In [1]: import numpy as np

In [2]: np.set_printoptions(precision=3, suppress=True, linewidth=120)

In [3]: rng = np.random.default_rng(48)

In [4]: th = np.sort(rng.uniform(-2, 2, 15))

In [5]: M = np.c_[th, th ** 2, th ** 3] @ np.array([[6, -3, 2], [-8, 9, -1], [9, 2, -8]])

In [6]: M
Out[6]: 
array([[-72.953,  20.598,  30.394],
       [-64.92 ,  19.314,  25.881],
       [-39.761,  14.414,  12.628],
       [-31.641,  12.434,   8.761],
       [ -5.978,   3.425,  -0.271],
       [ -5.125,   2.982,  -0.375],
       [ -0.679,   0.382,  -0.199],
       [  0.308,  -0.138,   0.106],
       [  0.584,  -0.22 ,   0.2  ],
       [  1.541,   0.177,   0.218],
       [  1.63 ,   0.284,   0.17 ],
       [  2.726,   1.973,  -0.968],
       [  4.064,   4.055,  -2.816],
       [  8.626,   9.939,  -9.279],
       [ 19.415,  20.758, -23.718]])

In [7]: Uu, sigma, Vt = np.linalg.svd(M, full_matrices=False)

In [8]: np.allclose(Uu * sigma @ Vt, M)
Out[8]: True

In [9]: round(np.sqrt((sigma ** 2).sum()), 3), round(np.linalg.norm(M), 3)
Out[9]: (np.float64(129.925), np.float64(129.925))

In [10]: np.abs(Uu[:, 0]).round(6).argmax()
Out[10]: np.int64(0)

In [11]: np.round(Uu.T @ Uu, 3) + 0
Out[11]: 
array([[1., 0., 0.],
       [0., 1., 0.],
       [0., 0., 1.]])

In [12]: np.round(Vt @ Vt.T, 3) + 0
Out[12]: 
array([[1., 0., 0.],
       [0., 1., 0.],
       [0., 0., 1.]])

In [13]: A = np.array([[1, -3, 9, -27], [1, -2, 4, -8], [1, -1, 1, -1], [1, 0, 0, 0]])

In [14]: Uu, sigma, Vt = np.linalg.svd(A)

In [15]: sigma
Out[15]: array([30.069,  2.236,  0.917,  0.195])

In [16]: np.argmax(sigma[:-1] / (sigma[1:] + 1e-6)) + 1
Out[16]: np.int64(1)

In [17]: A2 = Uu[:, :1] @ np.diag(sigma[:1]) @ Vt[:1]

In [18]: round(np.linalg.norm(A - A2, 2), 3), np.round(sigma[1], 3)
Out[18]: (np.float64(2.236), np.float64(2.236))
